$ ipython --no-banner

In [1]: import numpy as np

In [2]: import numpy.linalg as la

In [3]: np.set_printoptions(suppress=True, linewidth=100)

In [4]: E = np.load("dump.npy")

In [5]: print(E)
[[-0.3  1.4  0.6  0.1]
 [-1.3  0.1  1.1 -0.2]
 [-2.  -0.8 -0.2  0. ]]

In [6]: u = np.array([-2, 1, 3])

In [7]: print(np.round(np.correlate(E[0], E[1], "full"), 2))
[ 0.06 -0.61  1.39  1.17 -1.65 -0.77 -0.13]

In [8]: print(np.round(np.convolve(E[0], u), 2))
[ 0.6 -3.1 -0.7  4.6  1.9  0.3]

In [9]: t3 = np.stack([E, -3 * E, E[::-1]])

In [10]: print((t3 @ E.T).shape)
(3, 3, 3)

In [11]: print(la.matrix_rank(t3.reshape(3, -1)))
2

In [12]: print(np.round(np.einsum("bij,cij->bc", t3, t3), 2))
[[ 10.05 -30.15   1.67]
 [-30.15  90.45  -5.01]
 [  1.67  -5.01  10.05]]

In [13]: print(la.matrix_rank(t3))
[3 3 3]

In [14]: print(t3.shape)
(3, 3, 4)

In [15]: arr = np.array([[2, 3, 2, -3], [2, 1, -2, 3], [-3, -3, 3, -1], [3, -3, 1, 3]])

In [16]: arr[1] = arr[0]

In [17]: print(arr)
[[ 2  3  2 -3]
 [ 2  3  2 -3]
 [-3 -3  3 -1]
 [ 3 -3  1  3]]

In [18]: # row 1 repeats row 0

In [19]: C2 = E.T @ E

In [20]: print(np.round(la.svd(E, compute_uv=False) ** 2, 2))
[6.28 3.31 0.46]

In [21]: print(np.allclose(C2, C2.T))
True

In [22]: print(np.round(np.diag(C2), 2))
[5.78 2.61 1.61 0.05]

In [23]: print(np.round(la.eigvalsh(C2)[::-1], 2) + 0)
[6.28 3.31 0.46 0.  ]

In [24]: print((E @ E.T).shape)
(3, 3)

In [25]: Uu, sig, VT = la.svd(arr)

In [26]: print(np.argmax(sig[:-1] / (sig[1:] + 1e-6)) + 1)
3

In [27]: B = Uu[:, :3] @ np.diag(sig[:3]) @ VT[:3]

In [28]: print(np.round(la.norm(arr - B, 2), 2), round(float(sig[3]), 2))
0.0 0.0

In [29]: print(la.matrix_rank(arr, rtol=0.05))
3

In [30]: print(la.matrix_rank(B))
3

In [31]: print(round(np.abs(arr - B).max(), 2))
0.0
